$ python -q
>>> import numpy as np
>>> np.set_printoptions(precision=2, suppress=True, linewidth=120, legacy="1.25")
>>> tidy = lambda a: np.round(a, 2) + 0
>>> arr = np.loadtxt("m.csv", delimiter=",")
>>> arr
array([[ 1.33,  0.37, -2.62, -1.53, -3.74,  0.12, -0.49, -3.5 ,  1.11],
       [ 1.16,  0.  , -2.17,  1.7 ,  1.45,  2.28,  3.32, -0.72, -0.47],
       [-2.46, -0.92,  2.97,  0.89, -2.51, -1.09,  2.93, -1.34, -2.91],
       [ 0.7 , -0.67,  2.14, -2.74,  2.36, -3.69,  3.58, -4.53,  3.2 ],
       [ 2.75,  2.4 ,  0.98, -2.45,  0.09,  3.65,  0.1 , -0.39, -3.16],
       [-0.51, -2.7 ,  0.71,  3.77,  2.91,  0.08, -2.38, -0.77,  0.89],
       [-0.08, -2.83,  1.19, -1.63, -0.99,  1.46, -0.37, -0.37,  3.35],
       [ 2.  ,  1.59, -0.01,  0.83, -0.15, -2.39, -0.31,  1.35, -1.6 ],
       [-3.34,  0.89,  0.07, -1.  ,  2.65,  2.13, -4.86, -2.77, -0.55],
       [ 0.24, -4.43,  0.29, -2.06, -1.37, -0.45, -2.23, -1.04, -1.99],
       [ 0.27,  1.83,  3.49,  4.3 , -2.04,  1.94, -1.4 , -0.08, -0.11]])
>>> x = np.array([-2, 2, -3, 3, -3, 1, 0, 1, 3])
>>> np.sign((arr @ x).round(6))
array([ 1.,  1., -1., -1., -1., -1.,  1., -1., -1., -1.,  1.])
>>> tidy((arr * x).sum(axis=1))
array([ 12.52,   5.09,  -6.79, -23.08, -17.48,  -1.95,   0.15,  -3.69,  -4.99, -19.74,  13.2 ])
>>> np.linalg.norm(arr @ x) <= np.linalg.norm(arr, 2) * np.linalg.norm(x) + 1e-9
True
>>> ang = np.radians(135)
>>> Rm = np.eye(9)
>>> Rm[2, 2] = Rm[3, 3] = np.cos(ang)
>>> Rm[2, 3], Rm[3, 2] = -np.sin(ang), np.sin(ang)
>>> tidy(Rm)
array([[ 1.  ,  0.  ,  0.  ,  0.  ,  0.  ,  0.  ,  0.  ,  0.  ,  0.  ],
       [ 0.  ,  1.  ,  0.  ,  0.  ,  0.  ,  0.  ,  0.  ,  0.  ,  0.  ],
       [ 0.  ,  0.  , -0.71, -0.71,  0.  ,  0.  ,  0.  ,  0.  ,  0.  ],
       [ 0.  ,  0.  ,  0.71, -0.71,  0.  ,  0.  ,  0.  ,  0.  ,  0.  ],
       [ 0.  ,  0.  ,  0.  ,  0.  ,  1.  ,  0.  ,  0.  ,  0.  ,  0.  ],
       [ 0.  ,  0.  ,  0.  ,  0.  ,  0.  ,  1.  ,  0.  ,  0.  ,  0.  ],
       [ 0.  ,  0.  ,  0.  ,  0.  ,  0.  ,  0.  ,  1.  ,  0.  ,  0.  ],
       [ 0.  ,  0.  ,  0.  ,  0.  ,  0.  ,  0.  ,  0.  ,  1.  ,  0.  ],
       [ 0.  ,  0.  ,  0.  ,  0.  ,  0.  ,  0.  ,  0.  ,  0.  ,  1.  ]])
>>> M2 = arr @ Rm.T
>>> tidy(np.linalg.svd(arr, compute_uv=False)), tidy(np.linalg.svd(M2, compute_uv=False))
(array([10.  ,  9.01,  8.1 ,  7.29,  6.56,  5.9 ,  5.32,  4.78,  4.3 ]), array([10.  ,  9.01,  8.1 ,  7.29,  6.56,  5.9 ,  5.32,  4.78,  4.3 ]))
>>> tidy(np.abs(M2 - arr).max(axis=0))
array([0.  , 0.  , 9.  , 6.19, 0.  , 0.  , 0.  , 0.  , 0.  ])
>>> np.allclose(arr @ arr.T, M2 @ M2.T)
True
>>> M2 = arr / np.sqrt((arr ** 2).mean(axis=1, keepdims=True))
>>> tidy(M2[2])
array([-1.13, -0.42,  1.36,  0.41, -1.15, -0.5 ,  1.34, -0.61, -1.33])
>>> np.linalg.matrix_rank(M2) == np.linalg.matrix_rank(arr)
True
>>> M2 = np.array([[2, -1, 0, -2, 0, -1, 0, -2, -2, 1, 1],
...     [-1, 2, -2, 0, -2, 2, 2, 2, -2, 0, 0],
...     [-1, 1, 2, 2, 2, 2, 2, -1, -1, 2, -2],
...     [-2, -1, 0, -1, 0, -1, 0, 0, 2, 2, 1],
...     [-1, 1, -2, 2, 2, 0, 1, -1, -2, -1, 2],
...     [-2, 1, 0, 1, 2, -2, 0, 2, 1, -1, 1],
...     [2, 0, -1, 0, 1, 1, 0, 2, -1, 1, 1],
...     [0, -1, 0, -1, 2, -2, 2, 2, 0, -1, 0],
...     [-2, 2, -2, -2, -2, 1, 0, 2, 0, 1, 0],
...     [-2, 1, -2, 0, -1, -1, 2, -1, -2, 1, 2],
...     [-1, 1, 1, -2, -2, 2, 0, 1, 2, 0, 0]])
>>> m1 = np.triu(M2)
>>> m1
array([[ 2, -1,  0, -2,  0, -1,  0, -2, -2,  1,  1],
       [ 0,  2, -2,  0, -2,  2,  2,  2, -2,  0,  0],
       [ 0,  0,  2,  2,  2,  2,  2, -1, -1,  2, -2],
       [ 0,  0,  0, -1,  0, -1,  0,  0,  2,  2,  1],
       [ 0,  0,  0,  0,  2,  0,  1, -1, -2, -1,  2],
       [ 0,  0,  0,  0,  0, -2,  0,  2,  1, -1,  1],
       [ 0,  0,  0,  0,  0,  0,  0,  2, -1,  1,  1],
       [ 0,  0,  0,  0,  0,  0,  0,  2,  0, -1,  0],
       [ 0,  0,  0,  0,  0,  0,  0,  0,  0,  1,  0],
       [ 0,  0,  0,  0,  0,  0,  0,  0,  0,  1,  2],
       [ 0,  0,  0,  0,  0,  0,  0,  0,  0,  0,  0]])
>>> ang = np.radians(36)
>>> Rm = np.eye(11)
>>> Rm[1, 1] = Rm[2, 2] = np.cos(ang)
>>> Rm[1, 2], Rm[2, 1] = -np.sin(ang), np.sin(ang)
>>> tidy(Rm)
array([[ 1.  ,  0.  ,  0.  ,  0.  ,  0.  ,  0.  ,  0.  ,  0.  ,  0.  ,  0.  ,  0.  ],
       [ 0.  ,  0.81, -0.59,  0.  ,  0.  ,  0.  ,  0.  ,  0.  ,  0.  ,  0.  ,  0.  ],
       [ 0.  ,  0.59,  0.81,  0.  ,  0.  ,  0.  ,  0.  ,  0.  ,  0.  ,  0.  ,  0.  ],
       [ 0.  ,  0.  ,  0.  ,  1.  ,  0.  ,  0.  ,  0.  ,  0.  ,  0.  ,  0.  ,  0.  ],
       [ 0.  ,  0.  ,  0.  ,  0.  ,  1.  ,  0.  ,  0.  ,  0.  ,  0.  ,  0.  ,  0.  ],
       [ 0.  ,  0.  ,  0.  ,  0.  ,  0.  ,  1.  ,  0.  ,  0.  ,  0.  ,  0.  ,  0.  ],
       [ 0.  ,  0.  ,  0.  ,  0.  ,  0.  ,  0.  ,  1.  ,  0.  ,  0.  ,  0.  ,  0.  ],
       [ 0.  ,  0.  ,  0.  ,  0.  ,  0.  ,  0.  ,  0.  ,  1.  ,  0.  ,  0.  ,  0.  ],
       [ 0.  ,  0.  ,  0.  ,  0.  ,  0.  ,  0.  ,  0.  ,  0.  ,  1.  ,  0.  ,  0.  ],
       [ 0.  ,  0.  ,  0.  ,  0.  ,  0.  ,  0.  ,  0.  ,  0.  ,  0.  ,  1.  ,  0.  ],
       [ 0.  ,  0.  ,  0.  ,  0.  ,  0.  ,  0.  ,  0.  ,  0.  ,  0.  ,  0.  ,  1.  ]])
>>> M2 = m1 @ Rm.T
>>> tidy(np.abs(M2 - m1).max(axis=0))
array([0.  , 1.18, 1.56, 0.  , 0.  , 0.  , 0.  , 0.  , 0.  , 0.  , 0.  ])
